$ ipython --no-banner

In [1]: import numpy as np

In [2]: import numpy.linalg as la

In [3]: np.set_printoptions(precision=2, suppress=True, linewidth=120, legacy="1.25")

In [4]: rd = lambda a: np.round(a, 2) + 0

In [5]: W0 = np.array([[1.0, 0.7, 0.49], [0.7, 1.0, 0.7], [0.49, 0.7, 1.0]])

In [6]: # equal to its transpose

In [7]: ev, evecs = la.eig(W0)

In [8]: print(rd(W0 @ evecs[:, 0] - ev[0] * evecs[:, 0]))
[0. 0. 0.]

In [9]: rd(ev)
Out[9]: array([2.26, 0.51, 0.23])

In [10]: rd(np.sort(la.eigvals(W0 @ W0)))
Out[10]: array([0.05, 0.26, 5.13])

In [11]: A2 = la.inv(W0)

In [12]: rd(la.det(W0) * A2)
Out[12]: 
array([[ 0.51, -0.36,  0.  ],
       [-0.36,  0.76, -0.36],
       [ 0.  , -0.36,  0.51]])

In [13]: rd(la.cond(W0))
Out[13]: 10.06

In [14]: print(rd(W0 @ A2))
[[1. 0. 0.]
 [0. 1. 0.]
 [0. 0. 1.]]

In [15]: (np.abs(A2) > 1e-9).astype(int)
Out[15]: 
array([[1, 1, 0],
       [1, 1, 1],
       [0, 1, 1]])

In [16]: rng = np.random.default_rng(74891)

In [17]: z = rng.permutation(3)

In [18]: print(z)
[0 1 2]

In [19]: A2 = W0[z][:, z]

In [20]: np.allclose(A2, W0)
Out[20]: True

In [21]: np.diag(A2)
Out[21]: array([1., 1., 1.])

In [22]: th = np.radians(72)

In [23]: Rm = np.eye(3)

In [24]: Rm[2, 2] = Rm[1, 1] = np.cos(th)

In [25]: Rm[2, 1], Rm[1, 2] = -np.sin(th), np.sin(th)

In [26]: print(rd(Rm))
[[ 1.    0.    0.  ]
 [ 0.    0.31  0.95]
 [ 0.   -0.95  0.31]]

In [27]: A2 = W0 @ Rm.T

In [28]: print(np.allclose(la.norm(W0, axis=1), la.norm(A2, axis=1)))
True

In [29]: ev, evecs = la.eigh(W0)

In [30]: x = np.array([3, -9, 5])

In [31]: (np.sign(evecs[:, -1].round(6)) == np.sign(evecs[0, -1].round(6))).astype(int)
Out[31]: array([1, 1, 1])

In [32]: rd(la.eigvalsh(W0[1:, 1:]))
Out[32]: array([0.3, 1.7])

In [33]: rd(evecs * np.sqrt(ev) @ evecs.T)
Out[33]: 
array([[0.91, 0.35, 0.2 ],
       [0.35, 0.87, 0.35],
       [0.2 , 0.35, 0.91]])

In [34]: rd(evecs * np.abs(ev) @ evecs.T)
Out[34]: 
array([[1.  , 0.7 , 0.49],
       [0.7 , 1.  , 0.7 ],
       [0.49, 0.7 , 1.  ]])

In [35]: np.abs(W0).sum(axis=1).max(), rd(np.abs(ev).max())
Out[35]: (2.4, 2.26)

In [36]: print(rd(x @ W0 @ x / (x @ x)), rd(ev[0]), rd(ev[-1]))
0.25 0.23 2.26

In [37]: A = np.loadtxt("block3.csv", delimiter=",")

In [38]: A
Out[38]: 
array([[16.,  8., 14.,  8.,  8.,  8.,  6.],
       [ 8.,  0., 10., 11.,  1.,  6., 17.],
       [14., 10.,  6.,  8.,  8., 11., 14.],
       [ 8., 11.,  8.,  2., 17., 10.,  8.],
       [ 8.,  1.,  8., 17., 10.,  7.,  7.],
       [ 8.,  6., 11., 10.,  7.,  0., 14.],
       [ 6., 17., 14.,  8.,  7., 14., 18.]])

In [39]: # equal to its transpose

In [40]: u = np.array([2, 2, 3, 2, 1, 3, 1])

In [41]: A2 = A + np.outer(u, np.eye(7)[6])

In [42]: print(A2)
[[16.  8. 14.  8.  8.  8.  8.]
 [ 8.  0. 10. 11.  1.  6. 19.]
 [14. 10.  6.  8.  8. 11. 17.]
 [ 8. 11.  8.  2. 17. 10. 10.]
 [ 8.  1.  8. 17. 10.  7.  8.]
 [ 8.  6. 11. 10.  7.  0. 17.]
 [ 6. 17. 14.  8.  7. 14. 19.]]

In [43]: la.matrix_rank(A2 - A)
Out[43]: 1

In [44]: ev, evecs = la.eigvalsh(A)
---------------------------------------------------------------------------
ValueError                                Traceback (most recent call last)
Cell In[44], line 1
----> 1 ev, evecs = la.eigvalsh(A)

ValueError: too many values to unpack (expected 2)

In [45]: ev, evecs = la.eigh(A)

In [46]: np.abs(evecs[:, -1]).round(6).argmax()
Out[46]: 6

In [47]: rd(ev)
Out[47]: array([-18.4 ,  -8.29,  -7.25,  -4.51,   9.51,  14.71,  66.24])

In [48]: (ev > 1e-8).sum(), (ev < -1e-8).sum()
Out[48]: (3, 4)

In [49]: rd(evecs.T @ A @ evecs)
Out[49]: 
array([[-18.4 ,   0.  ,   0.  ,   0.  ,   0.  ,   0.  ,   0.  ],
       [  0.  ,  -8.29,   0.  ,   0.  ,   0.  ,   0.  ,   0.  ],
       [  0.  ,   0.  ,  -7.25,   0.  ,   0.  ,   0.  ,   0.  ],
       [  0.  ,   0.  ,   0.  ,  -4.51,   0.  ,   0.  ,   0.  ],
       [  0.  ,   0.  ,   0.  ,   0.  ,   9.51,   0.  ,   0.  ],
       [  0.  ,   0.  ,   0.  ,   0.  ,   0.  ,  14.71,   0.  ],
       [  0.  ,   0.  ,   0.  ,   0.  ,   0.  ,   0.  ,  66.24]])

In [50]: rd(ev.sum()), np.trace(A)
Out[50]: (52.0, 52.0)

In [51]: W = np.array([[0, 3, 2, 2, -3, 1],
    ...:     [-2, -2, -3, 3, 2, 1],
    ...:     [-1, 3, -1, -1, 2, -2],
    ...:     [1, 4, 3, -5, 0, -3],
    ...:     [5, 5, -4, -1, 2, -3],
    ...:     [-4, 5, 3, -5, 1, 4],
    ...:     [4, 2, 0, -3, -1, -3]])

In [52]: b = np.array([-1, -1, 3, -2, 3, 2])

In [53]: act = np.maximum(A @ W + b, 0)

In [54]: print(rd((act > 0).mean(axis=0)))
[1.   1.   0.57 0.   0.86 0.  ]

In [55]: (act > 0).astype(int)
Out[55]: 
array([[1, 1, 1, 0, 1, 0],
       [1, 1, 1, 0, 0, 0],
       [1, 1, 1, 0, 1, 0],
       [1, 1, 0, 0, 1, 0],
       [1, 1, 1, 0, 1, 0],
       [1, 1, 0, 0, 1, 0],
       [1, 1, 0, 0, 1, 0]])

In [56]: basis = np.array([[1, -1], [3, -1], [-1, -2], [3, 3], [1, -3], [2, 0]])

In [57]: W @ basis
Out[57]: 
array([[ 12,   8],
       [  8,  13],
       [  4,  -9],
       [-11, -26],
       [ 17, -11],
       [  2, -25],
       [ -6, -12]])

In [58]: act @ basis
Out[58]: 
array([[ 604., -283.],
       [ 491., -327.],
       [ 601., -285.],
       [ 653., -391.],
       [ 669., -399.],
       [ 531., -263.],
       [ 661., -379.]])

In [59]: u = np.array([-3, 0, 2])

In [60]: np.polyval(u, A[4])
Out[60]: array([-190.,   -1., -190., -865., -298., -145., -145.])

In [61]: print(np.array([np.convolve(row, u, "same") for row in A]))
[[-24. -10.  -8.   4.  -8.  -2.  16.]
 [  0. -14. -33.  17.   4. -49.  12.]
 [-30.  10.  -4. -12. -17. -26.  22.]
 [-33.  -8.  16. -35. -26.  10.  20.]
 [ -3.  -8. -49. -14.  13.  -1.  14.]
 [-18. -17. -18.   1.  20. -28.   0.]
 [-51. -30.  10.   7. -26. -40.  28.]]

In [62]: F = np.loadtxt("data.csv", delimiter=",")

In [63]: print(F)
[[ 0.68 -0.33  0.08  0.2  -1.61  2.4 ]
 [-1.82  0.19  1.42  0.95 -0.52 -1.57]
 [ 1.8  -0.28  1.54  1.35 -1.21  0.14]
 [ 1.87 -0.73  1.08  1.73  0.59 -0.68]
 [-0.59 -1.93  1.32 -0.62  0.47  1.61]
 [-1.85 -2.06  0.7   0.59 -0.51 -0.48]
 [-1.84 -0.21  0.   -1.58  0.07 -1.75]
 [ 1.5  -0.9  -1.61 -1.31  0.94  0.86]
 [ 2.27  0.02 -1.33 -1.04  0.97  0.22]
 [-0.46  1.58  2.11  0.2  -0.49 -1.26]
 [ 1.94 -1.62 -0.26 -0.3  -1.12 -1.1 ]
 [-0.64 -0.59  2.01  1.74  1.01  0.37]
 [-0.41  0.92 -1.5   0.05 -2.03 -1.27]
 [-0.38  1.04  1.3   0.99 -2.1  -0.82]
 [ 1.43  0.64  2.28 -0.3   1.02 -0.45]
 [ 0.72  1.33  0.29  2.15 -0.56 -1.31]
 [-0.93  0.89 -1.82  1.43  1.14  0.83]
 [-0.15  0.37 -2.4   1.49 -0.9   0.17]
 [-1.34 -2.2  -1.01 -0.92  0.19  0.69]
 [-2.19  0.97 -0.85 -0.33 -0.86  1.31]
 [ 0.93 -1.14  1.22  0.79 -1.42  1.65]
 [ 1.68  1.08  1.89  0.56  0.94 -0.51]
 [-0.83 -1.61 -0.25  0.34 -2.15  0.96]
 [-0.06  1.07  0.41 -1.05  2.55 -0.3 ]
 [ 0.23 -2.14  1.28 -1.34 -0.26 -0.92]
 [ 0.86 -1.6  -0.07 -0.6  -2.14 -0.88]]

In [64]: Ac = F - F.mean(axis=0)

In [65]: left, sig, VT = la.svd(Ac, full_matrices=False)

In [66]: rd(Ac.mean(axis=0))
Out[66]: array([0., 0., 0., 0., 0., 0.])

In [67]: np.abs(VT[0]).argmax()
Out[67]: 2

In [68]: np.searchsorted(np.cumsum(sig ** 2) / (sig ** 2).sum(), 0.9) + 1
Out[68]: 5

In [69]: la.matrix_rank(Ac)
Out[69]: 6
